$ python -q
>>> import numpy as np
>>> from numpy import linalg as LA
>>> np.set_printoptions(suppress=True, linewidth=200)
>>> X = np.loadtxt("sample6.csv", delimiter=",")
>>> X
array([[0., 0., 0., 0., 1., 0., 0.],
       [0., 0., 0., 0., 0., 0., 1.],
       [1., 0., 0., 0., 0., 0., 0.],
       [0., 1., 0., 0., 0., 0., 0.],
       [0., 0., 1., 0., 0., 0., 0.],
       [0., 0., 0., 0., 0., 1., 0.],
       [0., 0., 0., 1., 0., 0., 0.]])
>>> # rows sum to 1
>>> rng = np.random.default_rng(1980)
>>> idx = rng.permutation(7)
>>> other = X[:, idx] * rng.choice([-1, 1], 7)
>>> other
array([[ 0., -0.,  1., -0.,  0., -0.,  0.],
       [ 0., -0.,  0., -0.,  0., -0.,  1.],
       [ 0., -1.,  0., -0.,  0., -0.,  0.],
       [ 0., -0.,  0., -1.,  0., -0.,  0.],
       [ 1., -0.,  0., -0.,  0., -0.,  0.],
       [ 0., -0.,  0., -0.,  1., -0.,  0.],
       [ 0., -0.,  0., -0.,  0., -1.,  0.]])
>>> U, _, Vh = LA.svd(X.T @ other)
>>> idx
array([2, 0, 4, 1, 5, 3, 6])
>>> np.round(np.sort(np.abs(LA.eigvals(X)))[::-1], 2)
array([1., 1., 1., 1., 1., 1., 1.])
>>> np.round(LA.matrix_power(X, 100), 2)
array([[0., 0., 0., 0., 1., 0., 0.],
       [0., 0., 0., 0., 0., 0., 1.],
       [1., 0., 0., 0., 0., 0., 0.],
       [0., 1., 0., 0., 0., 0., 0.],
       [0., 0., 1., 0., 0., 0., 0.],
       [0., 0., 0., 0., 0., 1., 0.],
       [0., 0., 0., 1., 0., 0., 0.]])
>>> p = np.eye(7)[0]
>>> for _ in range(6):
...     p = p @ X
...     print(p.round(2))
... 
[0. 0. 0. 0. 1. 0. 0.]
[0. 0. 1. 0. 0. 0. 0.]
[1. 0. 0. 0. 0. 0. 0.]
[0. 0. 0. 0. 1. 0. 0.]
[0. 0. 1. 0. 0. 0. 0.]
[1. 0. 0. 0. 0. 0. 0.]
>>> r0 = np.array([1, -3, 1, -2, -1, 2, -3])
>>> other = X + np.outer(r0, np.eye(7)[4])
>>> LA.matrix_rank(other - X)
np.int64(1)
>>> other
array([[ 0.,  0.,  0.,  0.,  2.,  0.,  0.],
       [ 0.,  0.,  0.,  0., -3.,  0.,  1.],
       [ 1.,  0.,  0.,  0.,  1.,  0.,  0.],
       [ 0.,  1.,  0.,  0., -2.,  0.,  0.],
       [ 0.,  0.,  1.,  0., -1.,  0.,  0.],
       [ 0.,  0.,  0.,  0.,  2.,  1.,  0.],
       [ 0.,  0.,  0.,  1., -3.,  0.,  0.]])
>>> data = np.load("layer0.npy")
>>> data
array([[-2,  3,  1,  2,  1,  3,  0, -3,  0, -1],
       [ 3,  3,  2, -1,  3,  1,  0,  1,  1, -2],
       [ 3, -1,  1, -2,  3, -2,  3,  0, -3,  1],
       [ 0,  2,  2, -3,  2,  3, -2, -3,  3,  3],
       [ 3,  2,  2,  2,  2, -3, -3, -3,  2,  0],
       [ 4,  9,  5,  0,  7,  5,  0, -1,  2, -5]])
>>> # looks like rank 5
>>> r = LA.matrix_rank(data)
>>> r
np.int64(5)
>>> N = LA.svd(data)[2][r:].T
>>> [int(LA.matrix_rank(data[:, :j + 1])) for j in range(10)]
[1, 2, 3, 4, 5, 5, 5, 5, 5, 5]
>>> np.allclose(data @ N, 0)
True
>>> [int(LA.matrix_rank(np.delete(data, i, axis=0))) for i in range(6)]
[5, 5, 4, 4, 4, 5]
>>> E = np.load("test15.npy")
>>> E
array([[-3,  2,  1, -5,  3,  3],
       [ 3,  5,  1,  2,  1,  0],
       [ 3,  2,  2,  5, -5,  3],
       [ 3, -1, -1, -3,  1,  2],
       [ 4, -2,  2, -3,  3, -4],
       [ 3,  3, -3,  5,  5,  0],
       [ 3,  3, -3,  5,  5,  0],
       [ 5,  1,  0,  3,  5, -4],
       [-4, -2,  0, -3, -5, -5],
       [ 5, -5,  0,  1,  1, -3]])
>>> t = np.radians(120)
>>> R = np.eye(6)
>>> R[3, 3] = R[1, 1] = np.cos(t)
>>> R[3, 1], R[1, 3] = -np.sin(t), np.sin(t)
>>> R.round(2)
array([[ 1.  ,  0.  ,  0.  ,  0.  ,  0.  ,  0.  ],
       [ 0.  , -0.5 ,  0.  ,  0.87,  0.  ,  0.  ],
       [ 0.  ,  0.  ,  1.  ,  0.  ,  0.  ,  0.  ],
       [ 0.  , -0.87,  0.  , -0.5 ,  0.  ,  0.  ],
       [ 0.  ,  0.  ,  0.  ,  0.  ,  1.  ,  0.  ],
       [ 0.  ,  0.  ,  0.  ,  0.  ,  0.  ,  1.  ]])
>>> other = E @ R.T
>>> np.round(LA.svd(E, compute_uv=False), 2), np.round(LA.svd(other, compute_uv=False), 2)
(array([16.88, 12.02, 10.27,  7.15,  5.69,  2.77]), array([16.88, 12.02, 10.27,  7.15,  5.69,  2.77]))
>>> np.allclose(E @ E.T, other @ other.T)
True
>>> r0 = np.array([2, 2, 1, 1, 1, 0])
>>> other = R + np.outer(r0, np.eye(6)[1])
>>> np.round(LA.det(other) / LA.det(R), 2), round(float(1 + LA.solve(R, r0)[1]), 2)
(np.float64(-0.87), -0.87)
>>> LA.matrix_rank(other - R)
np.int64(1)
>>> P = E @ LA.solve(E.T @ E, E.T)
>>> np.round(LA.eigvalsh(P), 2) + 0
array([0., 0., 0., 0., 1., 1., 1., 1., 1., 1.])
>>> np.allclose(P @ P, P)
True
>>> np.round(np.diag(P), 2)
array([0.57, 0.62, 0.74, 0.91, 0.55, 0.4 , 0.4 , 0.44, 0.82, 0.55])
>>> other = E / LA.norm(E, axis=1, keepdims=True)
>>> G = other @ other.T
>>> (np.abs(G) > 0.9).astype(int)
array([[1, 0, 0, 0, 0, 0, 0, 0, 0, 0],
       [0, 1, 0, 0, 0, 0, 0, 0, 0, 0],
       [0, 0, 1, 0, 0, 0, 0, 0, 0, 0],
       [0, 0, 0, 1, 0, 0, 0, 0, 0, 0],
       [0, 0, 0, 0, 1, 0, 0, 0, 0, 0],
       [0, 0, 0, 0, 0, 1, 1, 0, 0, 0],
       [0, 0, 0, 0, 0, 1, 1, 0, 0, 0],
       [0, 0, 0, 0, 0, 0, 0, 1, 0, 0],
       [0, 0, 0, 0, 0, 0, 0, 0, 1, 0],
       [0, 0, 0, 0, 0, 0, 0, 0, 0, 1]])
>>> W = np.array([[0, 1, 1, 0, 3],
...     [3, 3, 0, 1, 3],
...     [0, 1, 2, 0, 0],
...     [2, 3, 3, 1, 3],
...     [2, 1, 0, 3, 0],
...     [0, 2, 1, 0, 1]])
>>> b = np.array([1, 2, 0, 0, 1])
>>> H = np.maximum(E @ W + b, 0)
>>> (H > 0).mean(axis=0)
array([0.6, 0.5, 0.6, 0.6, 0.6])
>>> H
array([[ 3,  0,  0,  6,  0],
       [22, 28, 11, 10, 31],
       [ 7, 29, 25,  0, 34],
       [ 0,  0,  0,  0,  0],
       [ 0,  0,  0,  4,  0],
       [30, 31, 12, 23, 34],
       [30, 31, 12, 23, 34],
       [20, 16, 10, 19, 24],
       [ 0,  0,  0,  0,  0],
       [ 0,  0,  5,  0,  1]])
>>> LA.matrix_rank(H)
np.int64(5)
>>> Z = np.array([[-7, 3], [5, 6], [-6, -2], [-9, -3], [6, 1]])
>>> (H @ Z).round(6).argmax(axis=1)
array([1, 1, 1, 0, 1, 1, 1, 1, 0, 1])
>>> A = np.loadtxt("run17.csv", delimiter=",")
>>> A.round(2)
array([[ 0.42, -0.24, -0.2 , -0.29, -0.16,  0.11,  0.16],
       [-0.24,  0.14,  0.12,  0.17,  0.09, -0.06, -0.09],
       [-0.2 ,  0.12,  0.09,  0.14,  0.07, -0.05, -0.07],
       [-0.29,  0.17,  0.14,  0.2 ,  0.11, -0.08, -0.11],
       [-0.16,  0.09,  0.07,  0.11,  0.06, -0.04, -0.06],
       [ 0.11, -0.06, -0.05, -0.08, -0.04,  0.03,  0.04],
       [ 0.16, -0.09, -0.07, -0.11, -0.06,  0.04,  0.06]])
>>> np.abs(np.diag(LA.qr(A)[1])) > 1e-9
array([ True, False, False, False, False, False, False])
>>> np.round(A @ LA.pinv(A) @ A, 2)
array([[ 0.42, -0.24, -0.2 , -0.29, -0.16,  0.11,  0.16],
       [-0.24,  0.14,  0.12,  0.17,  0.09, -0.06, -0.09],
       [-0.2 ,  0.12,  0.09,  0.14,  0.07, -0.05, -0.07],
       [-0.29,  0.17,  0.14,  0.2 ,  0.11, -0.08, -0.11],
       [-0.16,  0.09,  0.07,  0.11,  0.06, -0.04, -0.06],
       [ 0.11, -0.06, -0.05, -0.08, -0.04,  0.03,  0.04],
       [ 0.16, -0.09, -0.07, -0.11, -0.06,  0.04,  0.06]])
>>> LA.lstsq(A[:-1].T, A[-1])[2]
np.int32(1)
>>> np.round(np.trace(LA.pinv(A) @ A), 2)
np.float64(1.0)
>>> other = np.c_[E[:, :5] @ np.array([[-6, -5, 9, -9, -2],
...     [-7, -7, 6, -1, 5],
...     [9, 1, 7, 3, -8],
...     [-8, -8, -2, -5, 2],
...     [-2, 4, 7, 4, -7]]), np.array([1, 0, 0, 0, 2, 1, 1, 1, 0, 2])]
>>> other
array([[  47,   54,   23,   65,  -23,    1],
       [ -62,  -61,   67,  -35,    8,    0],
       [ -44,  -87,    8,  -68,   33,    0],
       [   2,   19,   27,  -10,  -16,    0],
       [  26,   32,   65,   -1,  -61,    2],
       [-116,  -59,   49,  -44,    8,    1],
       [-116,  -59,   49,  -44,    8,    1],
       [ -71,  -36,   80,  -41,  -34,    1],
       [  72,   38,  -77,   33,   27,    0],
       [  -5,    6,   20,  -41,  -40,    2]])
>>> LA.matrix_rank(other)
np.int64(6)
>>> feats = np.load("mat.npy")
>>> feats
array([[1, 2, 0, 0],
       [1, 1, 0, 0],
       [0, 0, 1, 2],
       [0, 0, 1, 1]])
>>> O, vecs = LA.qr(feats[:, :1])[0], LA.qr(feats[:, 1:])[0]
>>> sv = LA.svd(O.T @ vecs, compute_uv=False)
>>> sv.round(2)
array([0.95])
>>> x0 = np.array([2, 2, 1, 0, 2, 3, 0])
>>> X.T @ (X @ x0)
array([2., 2., 1., 0., 2., 3., 0.])
>>> round(LA.norm(x0), 2), np.round(LA.norm(X @ x0), 2)
(np.float64(4.69), np.float64(4.69))
>>> [p for p in range(1, 25) if np.allclose(LA.matrix_power(X, p), np.eye(7))]
[3, 6, 9, 12, 15, 18, 21, 24]
>>> np.round(np.abs(LA.eigvals(X)), 2)
array([1., 1., 1., 1., 1., 1., 1.])
>>> other = np.array([[3, 3, 4, 1, 0, 0, 5, 3],
...     [2, 4, 3, 3, 2, 3, 4, 4],
...     [4, 0, 4, 3, 0, 5, 4, 5],
...     [1, 2, 4, 3, 5, 5, 4, 2],
...     [2, 1, 3, 1, 1, 5, 0, 1],
...     [0, 1, 4, 5, 5, 2, 5, 0],
...     [4, 0, 4, 4, 3, 3, 5, 4],
...     [3, 0, 5, 5, 0, 4, 5, 3]])
>>> other[-1] = other[0]
>>> F = other + 0.02 * np.eye(8)
>>> F
array([[3.02, 3.  , 4.  , 1.  , 0.  , 0.  , 5.  , 3.  ],
       [2.  , 4.02, 3.  , 3.  , 2.  , 3.  , 4.  , 4.  ],
       [4.  , 0.  , 4.02, 3.  , 0.  , 5.  , 4.  , 5.  ],
       [1.  , 2.  , 4.  , 3.02, 5.  , 5.  , 4.  , 2.  ],
       [2.  , 1.  , 3.  , 1.  , 1.02, 5.  , 0.  , 1.  ],
       [0.  , 1.  , 4.  , 5.  , 5.  , 2.02, 5.  , 0.  ],
       [4.  , 0.  , 4.  , 4.  , 3.  , 3.  , 5.02, 4.  ],
       [3.  , 3.  , 4.  , 1.  , 0.  , 0.  , 5.  , 3.02]])
>>> other = F / np.sqrt((F ** 2).mean(axis=1, keepdims=True))
>>> np.round(LA.norm(other, axis=1), 2)
array([2.83, 2.83, 2.83, 2.83, 2.83, 2.83, 2.83, 2.83])
>>> LA.matrix_rank(other) == LA.matrix_rank(F)
np.True_
>>> def softmax(z):
...     e = np.exp(z - z.max(axis=-1, keepdims=True))
...     return e / e.sum(axis=-1, keepdims=True)
... 
>>> np.round(softmax(F[6] + 5), 2) + 0
array([0.13, 0.  , 0.13, 0.13, 0.05, 0.05, 0.37, 0.13])
>>> np.round(softmax(F).sum(axis=1), 2)
array([1., 1., 1., 1., 1., 1., 1., 1.])
>>> scores = F @ F.T / np.sqrt(8)
>>> np.round(softmax(scores + np.triu(np.full(scores.shape, -np.inf), 1)), 2) + 0
array([[1.  , 0.  , 0.  , 0.  , 0.  , 0.  , 0.  , 0.  ],
       [0.  , 1.  , 0.  , 0.  , 0.  , 0.  , 0.  , 0.  ],
       [0.  , 0.  , 1.  , 0.  , 0.  , 0.  , 0.  , 0.  ],
       [0.  , 0.  , 0.  , 1.  , 0.  , 0.  , 0.  , 0.  ],
       [0.  , 0.01, 0.65, 0.33, 0.01, 0.  , 0.  , 0.  ],
       [0.  , 0.  , 0.  , 0.06, 0.  , 0.94, 0.  , 0.  ],
       [0.  , 0.  , 0.05, 0.  , 0.  , 0.  , 0.94, 0.  ],
       [0.28, 0.07, 0.1 , 0.  , 0.  , 0.  , 0.28, 0.28]])
>>> np.round(softmax(scores)[6] @ F, 2)
array([3.99, 0.01, 4.  , 3.94, 2.84, 3.11, 4.96, 4.05])
>>> K = np.array([[-0.9, 0.6, 0.9, -0.2, -1.5, -0.6],
...     [1.2, 0.6, 0.4, -1.0, 0.1, -0.2],
...     [-2.3, -0.1, 0.3, 1.2, -0.2, -1.3],
...     [1.0, 0.8, 0.3, -0.3, 0.1, 0.2],
...     [0.97, 0.75, 0.33, -0.41, -0.07, 0.14]])
>>> U, sv, Vh = LA.svd(K)
>>> sv.round(2)
array([3.72, 2.19, 0.95, 0.6 , 0.03])
>>> np.argmax(sv[:-1] / (sv[1:] + 1e-6)) + 1
np.int64(4)
>>> other = U[:, :4] @ np.diag(sv[:4]) @ Vh[:4]
>>> other.round(2)
array([[-0.9 ,  0.6 ,  0.9 , -0.2 , -1.5 , -0.6 ],
       [ 1.2 ,  0.6 ,  0.4 , -1.  ,  0.1 , -0.2 ],
       [-2.3 , -0.1 ,  0.3 ,  1.2 , -0.2 , -1.3 ],
       [ 1.01,  0.8 ,  0.29, -0.29,  0.09,  0.19],
       [ 0.96,  0.75,  0.34, -0.42, -0.06,  0.15]])
>>> np.round(LA.norm(K - other) / LA.norm(K), 2)
np.float64(0.01)
>>> LA.matrix_rank(other)
np.int64(4)
